% ipython --no-banner

In [1]: import numpy as np

In [2]: np.set_printoptions(suppress=True, linewidth=120)

In [3]: def rnd(a):
   ...:     return np.round(a, 1) + 0
   ...: 

In [4]: K = np.array([[3, -5, -25, -5, 5],
   ...:     [4, 0, 0, 2, -5],
   ...:     [-1, 5, 25, -4, -5],
   ...:     [5, 0, 0, 4, 3],
   ...:     [-5, -2, -10, 1, 2]])

In [5]: K
Out[5]: 
array([[  3,  -5, -25,  -5,   5],
       [  4,   0,   0,   2,  -5],
       [ -1,   5,  25,  -4,  -5],
       [  5,   0,   0,   4,   3],
       [ -5,  -2, -10,   1,   2]])

In [6]: rk = np.linalg.matrix_rank(K)

In [7]: rk
Out[7]: np.int64(4)

In [8]: null = np.linalg.svd(K)[2][rk:].T

In [9]: rnd(null[:, 0] / null[np.abs(null[:, 0]).round(6).argmax(), 0])
Out[9]: array([ 0. ,  1. , -0.2,  0. ,  0. ])

In [10]: np.linalg.matrix_rank(K.T @ K), np.linalg.matrix_rank(K @ K.T)
Out[10]: (np.int64(4), np.int64(4))

In [11]: [int(np.linalg.matrix_rank(np.delete(K, i, axis=0))) for i in range(5)]
Out[11]: [4, 4, 4, 4, 4]

In [12]: X = np.array([[-1, -3, 0, 0, 0, 0],
    ...:     [2, 3, 0, 0, 0, 0],
    ...:     [1, 2, 0, 0, 0, 0],
    ...:     [0, 0, -1, -3, 0, 0],
    ...:     [0, 0, 2, 3, 0, 0],
    ...:     [0, 0, 1, 2, 0, 0],
    ...:     [0, 0, 0, 0, -1, -3],
    ...:     [0, 0, 0, 0, 2, 3],
    ...:     [0, 0, 0, 0, 1, 2]])

In [13]: P = X @ np.linalg.solve(X.T @ X, X.T)

In [14]: rnd(np.trace(P))
Out[14]: np.float64(6.0)

In [15]: np.linalg.matrix_rank(np.eye(9) - P)
Out[15]: np.int64(3)

In [16]: rng = np.random.default_rng(674)

In [17]: lab = rng.permutation(6)

In [18]: B = X[:, lab] * rng.choice([-1, 1], 6)

In [19]: B
Out[19]: 
array([[ 0,  0,  3,  0,  1,  0],
       [ 0,  0, -3,  0, -2,  0],
       [ 0,  0, -2,  0, -1,  0],
       [-1,  0,  0,  0,  0, -3],
       [ 2,  0,  0,  0,  0,  3],
       [ 1,  0,  0,  0,  0,  2],
       [ 0,  3,  0,  1,  0,  0],
       [ 0, -3,  0, -2,  0,  0],
       [ 0, -2,  0, -1,  0,  0]])

In [20]: U, _, Vt = np.linalg.svd(X.T @ B)

In [21]: lab
Out[21]: array([2, 5, 1, 4, 0, 3])

In [22]: rnd(U @ Vt)
Out[22]: 
array([[ 0.,  0.,  0.,  0., -1.,  0.],
       [ 0.,  0., -1.,  0.,  0.,  0.],
       [ 1.,  0.,  0.,  0.,  0.,  0.],
       [ 0.,  0.,  0.,  0.,  0.,  1.],
       [ 0.,  0.,  0., -1.,  0.,  0.],
       [ 0., -1.,  0.,  0.,  0.,  0.]])

In [23]: B = X[0, 0] * X[1:] - np.outer(X[1:, 0], X[0])

In [24]: B
Out[24]: 
array([[ 0,  3,  0,  0,  0,  0],
       [ 0,  1,  0,  0,  0,  0],
       [ 0,  0,  1,  3,  0,  0],
       [ 0,  0, -2, -3,  0,  0],
       [ 0,  0, -1, -2,  0,  0],
       [ 0,  0,  0,  0,  1,  3],
       [ 0,  0,  0,  0, -2, -3],
       [ 0,  0,  0,  0, -1, -2]])

In [25]: np.flatnonzero(~B.round(6).any(axis=1))
Out[25]: array([], dtype=int64)

In [26]: np.linalg.lstsq(K[:-1].T, K[-1])[2]
Out[26]: np.int32(4)

In [27]: rnd(np.trace(np.linalg.pinv(K) @ K))
Out[27]: np.float64(4.0)

In [28]: lab = rng.integers(0, 2, 3)

In [29]: A = (lab[:, None] == lab) * 4 + np.eye(3)

In [30]: A
Out[30]: 
array([[5., 4., 0.],
       [4., 5., 0.],
       [0., 0., 5.]])

In [31]: ev, vecs = np.linalg.eig(A)

In [32]: rnd(np.sort(np.linalg.eigvals(A @ A)))
Out[32]: array([ 1., 25., 81.])

In [33]: np.linalg.matrix_rank(K, rtol=0.1)
Out[33]: np.int64(4)

In [34]: [round(float(x), 1) for x in np.linalg.svd(K, compute_uv=False)[:3]]
Out[34]: [38.2, 9.1, 7.4]

In [35]: np.linalg.cond(K) > 100
Out[35]: np.True_

In [36]: np.argsort(-np.linalg.norm(K, axis=0).round(6), kind="stable")[:3]
Out[36]: array([2, 4, 0])

In [37]: B = np.linalg.inv(A)

In [38]: rnd(np.linalg.inv(B))
Out[38]: 
array([[5., 4., 0.],
       [4., 5., 0.],
       [0., 0., 5.]])

In [39]: (np.abs(B) > 1e-9).astype(int)
Out[39]: 
array([[1, 1, 0],
       [1, 1, 0],
       [0, 0, 1]])

In [40]: rnd(np.linalg.cond(A))
Out[40]: np.float64(9.0)

In [41]: rnd(np.linalg.slogdet(A)[0])
Out[41]: np.float64(1.0)

In [42]: rnd(B)
Out[42]: 
array([[ 0.6, -0.4,  0. ],
       [-0.4,  0.6,  0. ],
       [ 0. ,  0. ,  0.2]])

In [43]: x = np.ones(3)

In [44]: for _ in range(3):
    ...:     x = A @ x
    ...:     x /= np.linalg.norm(x)
    ...:     print(round(x @ A @ x, 1))
    ...: 
8.5
8.8
8.9

In [45]: rnd(x)
Out[45]: array([0.7, 0.7, 0.1])

In [46]: feats = np.array([[0.5, 0.5], [0.5, 0.5]])

In [47]: # applying it twice changes nothing

In [48]: B = K + rng.integers(-2, 3, (5, 4)) @ rng.integers(-2, 3, (4, 5))

In [49]: B
Out[49]: 
array([[  0,  -1, -29,  -8,   1],
       [  6,   1,   3,   7,  -6],
       [  5,   3,  27,  -6,  -5],
       [  1,   3,  -5,  -1,   0],
       [ -1,  -3, -10,  -1,   3]])

In [50]: rnd(np.linalg.svd(B - K, compute_uv=False))
Out[50]: array([13.5,  7.6,  4.5,  1.1,  0. ])

In [51]: ev, vecs = np.linalg.eigh(feats)

In [52]: ev.sum(), np.trace(feats)
Out[52]: (np.float64(1.0), np.float64(1.0))

In [53]: (ev > 1e-8).sum(), (ev < -1e-8).sum()
Out[53]: (np.int64(1), np.int64(0))

In [54]: rnd(vecs.T @ feats @ vecs)
Out[54]: 
array([[0., 0.],
       [0., 1.]])

In [55]: np.unique(ev.round(6) + 0, return_counts=True)[1]
Out[55]: array([1, 1])

In [56]: rnd(vecs @ np.diag(ev) @ vecs.T)
Out[56]: 
array([[0.5, 0.5],
       [0.5, 0.5]])

In [57]: W0 = np.array([[1, 0, 0], [0, 0, 4], [0, 0, 1]])

In [58]: U, s, Vt = np.linalg.svd(K)

In [59]: vecs = Vt[:(s > 1e-8).sum()]

In [60]: x = K[0] + 2 * K[3] + rng.integers(2) * np.eye(5)[3]

In [61]: x
Out[61]: array([ 13.,  -5., -25.,   4.,  11.])

In [62]: rnd(np.diag(vecs.T @ vecs))
Out[62]: array([1., 0., 1., 1., 1.])

In [63]: rnd(vecs.T @ vecs)
Out[63]: 
array([[1. , 0. , 0. , 0. , 0. ],
       [0. , 0. , 0.2, 0. , 0. ],
       [0. , 0.2, 1. , 0. , 0. ],
       [0. , 0. , 0. , 1. , 0. ],
       [0. , 0. , 0. , 0. , 1. ]])

In [64]: rnd(np.linalg.norm(x - vecs.T @ vecs @ x))
Out[64]: np.float64(0.0)

In [65]: rnd(np.linalg.svd(W0, compute_uv=False))
Out[65]: array([4.1, 1. , 0. ])

In [66]: W0 @ W0.T
Out[66]: 
array([[ 1,  0,  0],
       [ 0, 16,  4],
       [ 0,  4,  1]])

In [67]: W0[:, 1] @ W0[:, 0]
Out[67]: np.int64(0)

In [68]: rnd(np.linalg.norm(W0, axis=0))
Out[68]: array([1. , 0. , 4.1])

In [69]: U, s, Vt = np.linalg.svd(W0)

In [70]: np.argmax(s[:-1] / (s[1:] + 1e-6)) + 1
Out[70]: np.int64(2)

In [71]: B = U[:, :2] @ np.diag(s[:2]) @ Vt[:2]

In [72]: B
Out[72]: 
array([[1., 0., 0.],
       [0., 0., 4.],
       [0., 0., 1.]])

In [73]: rnd(np.linalg.norm(W0 - B) / np.linalg.norm(W0))
Out[73]: np.float64(0.0)

In [74]: rnd(np.linalg.norm(W0 - B, 2)), s[2]
Out[74]: (np.float64(0.0), np.float64(0.0))

In [75]: np.abs(W0 - B).max()
Out[75]: np.float64(0.0)

In [76]: lab = rng.permutation(3)

In [77]: lab
Out[77]: array([1, 2, 0])

In [78]: B = W0[lab][:, lab]

In [79]: np.diag(B)
Out[79]: array([0, 1, 1])

In [80]: rnd(np.linalg.det(B)), rnd(np.linalg.det(W0[lab]))
Out[80]: (np.float64(0.0), np.float64(0.0))

In [81]: B
Out[81]: 
array([[0, 4, 0],
       [0, 1, 0],
       [0, 0, 1]])

In [82]: np.allclose(B, W0)
Out[82]: False

In [83]: np.linalg.matrix_rank(W0 - W0[0, 0] * np.eye(3))
Out[83]: np.int64(1)

In [84]: rnd(np.sort(np.linalg.eigvals(W0)))
Out[84]: array([0., 1., 1.])

In [85]: m1 = np.load("run7.npy")

In [86]: rnd(m1)
Out[86]: 
array([[ 0.4, -0.2, -0.2, -0.4],
       [-0.2,  0.1,  0.3,  0.1],
       [-0.2,  0.3,  0.8, -0.2],
       [-0.4,  0.1, -0.2,  0.6]])

In [87]: np.allclose(m1[:-1].T @ np.linalg.lstsq(m1[:-1].T, m1[-1])[0], m1[-1])
Out[87]: True

In [88]: np.abs(np.diag(np.linalg.qr(m1)[1])) > 1e-9
Out[88]: array([ True,  True, False, False])

In [89]: rnd(m1 @ np.linalg.pinv(m1) @ m1)
Out[89]: 
array([[ 0.4, -0.2, -0.2, -0.4],
       [-0.2,  0.1,  0.3,  0.1],
       [-0.2,  0.3,  0.8, -0.2],
       [-0.4,  0.1, -0.2,  0.6]])

In [90]: np.linalg.lstsq(m1[:-1].T, m1[-1])[2]
Out[90]: np.int32(2)

In [91]: x = np.array([-2, 1, -1, -1])

In [92]: rnd(np.linalg.eigvalsh(2 * m1 - np.eye(4)))
Out[92]: array([-1., -1.,  1.,  1.])

In [93]: rnd(m1 @ m1 @ x)
Out[93]: array([-0.4,  0.1,  0. ,  0.5])

In [94]: ev, vecs = np.linalg.eigh(m1)

In [95]: rnd(np.linalg.svd(m1, compute_uv=False))
Out[95]: array([1., 1., 0., 0.])

In [96]: rnd(np.linalg.eigvalsh(m1 + -3 * np.eye(4)))
Out[96]: array([-3., -3., -2., -2.])

In [97]: np.unique(ev.round(6) + 0, return_counts=True)[1]
Out[97]: array([2, 2])

In [98]: rnd(vecs.T @ m1 @ vecs)
Out[98]: 
array([[0., 0., 0., 0.],
       [0., 0., 0., 0.],
       [0., 0., 1., 0.],
       [0., 0., 0., 1.]])

In [99]: rnd(vecs @ np.diag(ev) @ vecs.T)
Out[99]: 
array([[ 0.4, -0.2, -0.2, -0.4],
       [-0.2,  0.1,  0.3,  0.1],
       [-0.2,  0.3,  0.8, -0.2],
       [-0.4,  0.1, -0.2,  0.6]])

In [100]: rnd(vecs.T @ vecs)
Out[100]: 
array([[1., 0., 0., 0.],
       [0., 1., 0., 0.],
       [0., 0., 1., 0.],
       [0., 0., 0., 1.]])
